% ipython --no-banner

In [1]: import numpy as np

In [2]: np.set_printoptions(suppress=True, linewidth=160)

In [3]: tidy = lambda a: np.round(a, 1) + 0

In [4]: m1 = np.array([[1, 4, 3, 5], [2, 5, 3, 0], [0, 1, 0, 2]])

In [5]: m1[-1] = m1[0] + 5 * m1[1]

In [6]: m1
Out[6]: 
array([[ 1,  4,  3,  5],
       [ 2,  5,  3,  0],
       [11, 29, 18,  5]])

In [7]: # row 2 is much longer than the rest

In [8]: left, sigma, Vt = np.linalg.svd(m1)

In [9]: tidy(sigma)
Out[9]: array([37.2,  4.4,  0. ])

In [10]: Y = left[:, :2] @ np.diag(sigma[:2]) @ Vt[:2]

In [11]: np.linalg.matrix_rank(Y)
Out[11]: np.int64(2)

In [12]: tidy(Y)
Out[12]: 
array([[ 1.,  4.,  3.,  5.],
       [ 2.,  5.,  3.,  0.],
       [11., 29., 18.,  5.]])

In [13]: tidy(np.abs(m1 - Y).max())
Out[13]: np.float64(0.0)

In [14]: rank = np.linalg.matrix_rank(m1)

In [15]: rank
Out[15]: np.int64(2)

In [16]: null = np.linalg.svd(m1)[2][rank:].T

In [17]: np.linalg.matrix_rank(m1.T @ m1), np.linalg.matrix_rank(m1 @ m1.T)
Out[17]: (np.int64(2), np.int64(2))

In [18]: tidy(null @ null.T)
Out[18]: 
array([[ 0.9, -0.3, -0.1,  0.1],
       [-0.3,  0.3, -0.4,  0. ],
       [-0.1, -0.4,  0.8, -0.1],
       [ 0.1,  0. , -0.1,  0. ]])

In [19]: u, g = m1[0], m1[1]

In [20]: u @ g
Out[20]: np.int64(31)

In [21]: p = (u @ g) / (u @ u) * u

In [22]: np.outer(u, g)
Out[22]: 
array([[ 2,  5,  3,  0],
       [ 8, 20, 12,  0],
       [ 6, 15,  9,  0],
       [10, 25, 15,  0]])

In [23]: tidy(p)
Out[23]: array([0.6, 2.4, 1.8, 3. ])

In [24]: tidy((g - p) @ u)
Out[24]: np.float64(0.0)

In [25]: tidy(np.linalg.norm(u + g) ** 2 + np.linalg.norm(u - g) ** 2)
Out[25]: np.float64(178.0)

In [26]: feats = np.loadtxt("arr.csv", delimiter=",")

In [27]: feats
Out[27]: 
array([[0., 2., 1., 2.],
       [2., 1., 0., 1.],
       [0., 2., 1., 2.]])

In [28]: # rank 2

In [29]: w1 = np.array([[-1, -1, -2], [-3, -3, 2], [-1, 1, 3], [2, 1, 1]])

In [30]: coef = np.array([-2, 0, 2])

In [31]: H = np.maximum(feats @ w1 + coef, 0)

In [32]: H
Out[32]: 
array([[ 0.,  0., 11.],
       [ 0.,  0.,  1.],
       [ 0.,  0., 11.]])

In [33]: (H > 0).astype(int)
Out[33]: 
array([[0, 0, 1],
       [0, 0, 1],
       [0, 0, 1]])

In [34]: C = np.array([[-6, 2, -2], [-1, -1, 4], [-6, 5, -4]])

In [35]: (H @ C).round(6).argmax(axis=1)
Out[35]: array([1, 1, 1])

In [36]: w1 @ C
Out[36]: 
array([[ 19, -11,   6],
       [  9,   7, -14],
       [-13,  12,  -6],
       [-19,   8,  -4]])
